In [1]: import numpy as np

In [2]: np.set_printoptions(precision=2, suppress=True, linewidth=140, sign=" ")

In [3]: tidy = lambda a: np.round(a, 2) + 0

In [4]: A = np.load("out14.npy")

In [5]: print(A)
[[ 1  0]
 [ 0  1]]

In [6]: # keeps lengths

In [7]: u = np.array([3, 3])

In [8]: B = A + np.outer(u, np.eye(2)[0])

In [9]: print(tidy(np.linalg.det(B) / np.linalg.det(A)), tidy(1 + np.linalg.solve(A, u)[0]))
4.0 4.0

In [10]: print(np.linalg.matrix_rank(A - A[0, 0] * np.eye(2)))
0

In [11]: print(A @ A)
[[ 1  0]
 [ 0  1]]

In [12]: data = np.load("mat.npy")

In [13]: print(data)
[[  2.62 -12.32  -2.85  -0.49]
 [  1.18   7.96   3.3    4.21]
 [ 12.54  -4.19   3.04  16.01]
 [  4.4  -16.22  -4.25   0.66]
 [ -0.5   -5.77  -2.81  -1.89]
 [ -8.87  -6.27  -5.42 -14.43]
 [ -5.87  11.82   1.53  -4.63]]

In [14]: x = np.array([-1, 2, 2, -2])

In [15]: print(tidy(data @ (2 * x)))
[-63.96  25.84 -93.72 -93.32 -25.76  28.7   83.66]

In [16]: print(tidy(data @ x))
[-31.98  12.92 -46.86 -46.66 -12.88  14.35  41.83]

In [17]: print(tidy(data @ np.ones(4)))
[-13.04  16.65  27.4  -15.41 -10.97 -34.99   2.85]

In [18]: print(tidy((data * x).sum(axis=1)))
[-31.98  12.92 -46.86 -46.66 -12.88  14.35  41.83]

In [19]: print(np.linalg.norm(data @ x) <= np.linalg.norm(data, 2) * np.linalg.norm(x) + 1e-9)
True
